$ ipython --no-banner

In [1]: import numpy as np

In [2]: import numpy.linalg as la

In [3]: np.set_printoptions(precision=2, suppress=True, linewidth=100)

In [4]: K = np.arange(15).reshape(5, 3) + -1

In [5]: K
Out[5]: 
array([[-1,  0,  1],
       [ 2,  3,  4],
       [ 5,  6,  7],
       [ 8,  9, 10],
       [11, 12, 13]])

In [6]: # rows and columns are dependent

In [7]: Uu, sig, Vt = la.svd(K)

In [8]: evecs = Vt[:(sig > 1e-8).sum()]

In [9]: rng = np.random.default_rng(493)

In [10]: x0 = K[3] + -2 * K[2] + rng.integers(2) * np.eye(3)[0]

In [11]: x0
Out[11]: array([-1., -3., -4.])

In [12]: np.diag(evecs.T @ evecs)
Out[12]: array([0.83, 0.33, 0.83])

In [13]: np.allclose(evecs.T @ evecs @ x0, x0)
Out[13]: False

In [14]: evecs.T @ evecs
Out[14]: 
array([[ 0.83,  0.33, -0.17],
       [ 0.33,  0.33,  0.33],
       [-0.17,  0.33,  0.83]])

In [15]: A = np.load("data.npy")

In [16]: A
Out[16]: 
array([[4, 0, 0],
       [0, 6, 0],
       [0, 0, 6]])

In [17]: # equal to its transpose

In [18]: gram = A.T @ A

In [19]: np.diag(gram)
Out[19]: array([16, 36, 36])

In [20]: la.eigvalsh(gram)[::-1]
Out[20]: array([36., 36., 16.])

In [21]: np.allclose(gram, gram.T)
Out[21]: True

In [22]: np.trace(gram), (A ** 2).sum()
Out[22]: (np.int64(88), np.int64(88))

In [23]: u = np.array([2, -2, 0])

In [24]: out = A + np.outer(u, np.eye(3)[1])

In [25]: out
Out[25]: 
array([[4., 2., 0.],
       [0., 4., 0.],
       [0., 0., 6.]])

In [26]: la.matrix_rank(out - A)
Out[26]: np.int64(1)

In [27]: la.matrix_rank(la.inv(out) - la.inv(A), tol=1e-8)
Out[27]: np.int64(1)

In [28]: def softmax(z):
    ...:     e = np.exp(z - z.max(axis=-1, keepdims=True))
    ...:     return e / e.sum(axis=-1, keepdims=True)
    ...: 

In [29]: np.round(softmax(10 * A[1]), 2) + 0
Out[29]: array([0., 1., 0.])

In [30]: np.round(softmax(A[1] + 2), 2) + 0
Out[30]: array([0., 1., 0.])

In [31]: att = A @ A.T / np.sqrt(3)

In [32]: np.round(softmax(att), 2) + 0
Out[32]: 
array([[1., 0., 0.],
       [0., 1., 0.],
       [0., 0., 1.]])

In [33]: softmax(att).round(6).argmax(axis=1)
Out[33]: array([0, 1, 2])

In [34]: np.round(softmax(att + np.triu(np.full(att.shape, -np.inf), 1)), 2) + 0
Out[34]: 
array([[1., 0., 0.],
       [0., 1., 0.],
       [0., 0., 1.]])

In [35]: vals, evecs = la.eigh(A)

In [36]: x0 = np.array([-1, 0, -1])

In [37]: x0 @ A @ x0 / (x0 @ x0), vals[0], vals[-1]
Out[37]: (np.float64(5.0), np.float64(4.0), np.float64(6.0))

In [38]: evecs * np.maximum(vals, 0) @ evecs.T
Out[38]: 
array([[4., 0., 0.],
       [0., 6., 0.],
       [0., 0., 6.]])

In [39]: x0 @ A @ x0
Out[39]: np.int64(10)

In [40]: M = np.load("layer4.npy")

In [41]: M
Out[41]: 
array([[  4,   0,   4,  32,  16],
       [ -4,   1,  -5, -56, -22],
       [ -3,  -2,  -1,  24,   0]])

In [42]: [round(float(x), 2) for x in la.svd(K, compute_uv=False)[:3]]
Out[42]: [28.58, 1.82, 0.0]

In [43]: np.argsort(-la.norm(K, axis=0).round(6), kind="stable")[:3]
Out[43]: array([2, 1, 0])

In [44]: la.cond(K) > 100
Out[44]: np.True_

In [45]: data = np.load("x.npy")

In [46]: data
Out[46]: 
array([[-2., -2.,  0.],
       [-2., -3., -2.],
       [ 0., -2.,  2.]])

In [47]: # symmetric, so the eigenvalues are real

In [48]: vals, evecs = la.eigh(data)

In [49]: la.svd(data, compute_uv=False)
Out[49]: array([4.94, 2.8 , 0.87])

In [50]: vals
Out[50]: array([-4.94, -0.87,  2.8 ])

In [51]: np.unique(vals.round(6) + 0, return_counts=True)[1]
Out[51]: array([1, 1, 1])

In [52]: round(float(vals.sum()), 2), np.trace(data)
Out[52]: (-3.0, np.float64(-3.0))

In [53]: arr = np.array([[-2.0, 2.0], [0.0, -8.0]])

In [54]: out = arr / np.sqrt((arr ** 2).mean(axis=1, keepdims=True))

In [55]: out[0]
Out[55]: array([-1.,  1.])

In [56]: la.matrix_rank(arr - arr.mean(axis=1, keepdims=True))
Out[56]: np.int64(1)

In [57]: arr - arr.mean(axis=1, keepdims=True)
Out[57]: 
array([[-2.,  2.],
       [ 4., -4.]])

In [58]: out = np.array([[1, -1], [1, -2]])

In [59]: J = np.kron(np.eye(2, dtype=int), out)

In [60]: J
Out[60]: 
array([[ 1, -1,  0,  0],
       [ 1, -2,  0,  0],
       [ 0,  0,  1, -1],
       [ 0,  0,  1, -2]])

In [61]: round(la.det(J[::-1]), 2)
Out[61]: np.float64(1.0)

In [62]: np.kron(np.eye(2, dtype=int), J)
Out[62]: 
array([[ 1, -1,  0,  0,  0,  0,  0,  0],
       [ 1, -2,  0,  0,  0,  0,  0,  0],
       [ 0,  0,  1, -1,  0,  0,  0,  0],
       [ 0,  0,  1, -2,  0,  0,  0,  0],
       [ 0,  0,  0,  0,  1, -1,  0,  0],
       [ 0,  0,  0,  0,  1, -2,  0,  0],
       [ 0,  0,  0,  0,  0,  0,  1, -1],
       [ 0,  0,  0,  0,  0,  0,  1, -2]])

In [63]: np.einsum("ij,ji->", J, J)
Out[63]: np.int64(6)

In [64]: np.poly(J)
Out[64]: array([ 1.,  2., -1., -2.,  1.])

In [65]: W0 = np.load("sample17.npy")

In [66]: W0
Out[66]: 
array([[ 0.9,  0.6, -0.6],
       [-0.3, -0.2,  0.2]])

In [67]: # rank 1

In [68]: round(float(la.norm(W0, 2) / la.norm(W0)), 2)
Out[68]: 1.0

In [69]: la.cond(W0) > 100
Out[69]: np.True_

In [70]: la.matrix_rank(W0, rtol=0.1)
Out[70]: np.int64(1)

In [71]: x0 = np.array([-5, 3, -6])

In [72]: (W0 * x0).sum(axis=1)
Out[72]: array([ 0.9, -0.3])

In [73]: W0 @ x0
Out[73]: array([ 0.9, -0.3])

In [74]: np.einsum("ij,j->i", W0, x0)
Out[74]: array([ 0.9, -0.3])

In [75]: W0 @ np.ones(3)
Out[75]: array([ 0.9, -0.3])

In [76]: la.norm(W0 @ x0) <= la.norm(W0, 2) * la.norm(x0) + 1e-9
Out[76]: np.True_

In [77]: W0 @ np.eye(3)[1]
Out[77]: array([ 0.6, -0.2])

In [78]: out = W0 + rng.integers(-2, 3, (2, 1)) @ rng.integers(-2, 3, (1, 3))

In [79]: out
Out[79]: 
array([[2.9, 4.6, 1.4],
       [0.7, 1.8, 1.2]])

In [80]: np.round(la.svd(out - W0, compute_uv=False), 2) + 0
Out[80]: array([5.48, 0.  ])

In [81]: out - W0
Out[81]: 
array([[2., 4., 2.],
       [1., 2., 1.]])

In [82]: np.abs(out - W0).sum(axis=1)
Out[82]: array([8., 4.])

In [83]: np.poly(arr)
Out[83]: array([ 1., 10., 16.])

In [84]: np.einsum("ii->", arr)
Out[84]: np.float64(-10.0)

In [85]: np.kron(np.eye(2, dtype=int), arr)
Out[85]: 
array([[-2.,  2., -0.,  0.],
       [ 0., -8.,  0., -0.],
       [-0.,  0., -2.,  2.],
       [ 0., -0.,  0., -8.]])

In [86]: la.eigvals(arr)
Out[86]: array([-2., -8.])

In [87]: round(float(la.det(2 * arr)), 2), round(float(la.det(arr)), 2)
Out[87]: (64.0, 16.0)

In [88]: round(la.eigvals(arr).sum().real, 2)
Out[88]: np.float64(-10.0)

In [89]: round(float(la.det(arr.T)), 2)
Out[89]: 16.0

In [90]: np.abs(np.diag(la.qr(W0)[1])) > 1e-9
Out[90]: array([ True, False])

In [91]: np.allclose(W0[:-1].T @ la.lstsq(W0[:-1].T, W0[-1])[0], W0[-1])
Out[91]: True

In [92]: W0 @ la.pinv(W0) @ W0
Out[92]: 
array([[ 0.9,  0.6, -0.6],
       [-0.3, -0.2,  0.2]])

In [93]: X = np.load("w.npy")

In [94]: X
Out[94]: 
array([[-3.48,  9.21, -5.73],
       [ 3.36, -9.01,  5.74],
       [-1.33,  3.47, -2.13],
       [-2.43,  6.26, -3.99],
       [-1.14,  2.98, -1.9 ],
       [ 3.02, -8.1 ,  5.11],
       [ 1.61, -4.41,  2.81],
       [-0.68,  2.03, -1.24],
       [-4.57, 12.34, -7.63],
       [-4.3 , 11.45, -7.23],
       [-1.05,  2.61, -1.58],
       [-2.6 ,  6.89, -4.43],
       [-4.04, 10.36, -6.55],
       [-0.73,  1.91, -1.19],
       [-0.36,  0.99, -0.61],
       [ 1.85, -4.9 ,  3.14],
       [-1.43,  3.69, -2.37],
       [ 2.05, -5.45,  3.5 ]])

In [95]: Uu, sig, Vt = la.svd(X)

In [96]: np.argmax(sig[:-1] / (sig[1:] + 1e-6)) + 1
Out[96]: np.int64(1)

In [97]: out = Uu[:, :1] @ np.diag(sig[:1]) @ Vt[:1]

In [98]: la.matrix_rank(out)
Out[98]: np.int64(1)

In [99]: np.round(np.abs(X - out).max(), 2)
Out[99]: np.float64(0.12)

In [100]: round(la.norm(X - out) / la.norm(X), 2)
Out[100]: np.float64(0.01)

In [101]: Xc = (X - X.mean(axis=0)) / X.std(axis=0)

In [102]: Xc.std(axis=0)
Out[102]: array([1., 1., 1.])

In [103]: np.argwhere(np.abs(Xc) > 2)
Out[103]: array([], shape=(0, 2), dtype=int64)

In [104]: c = la.lstsq(np.delete(Xc, 2, axis=1), Xc[:, 2])[0]

In [105]: np.abs(c).argmax()
Out[105]: np.int64(1)

In [106]: round(float(1 - np.var(Xc[:, 2] - np.delete(Xc, 2, axis=1) @ c)), 2)
Out[106]: 1.0
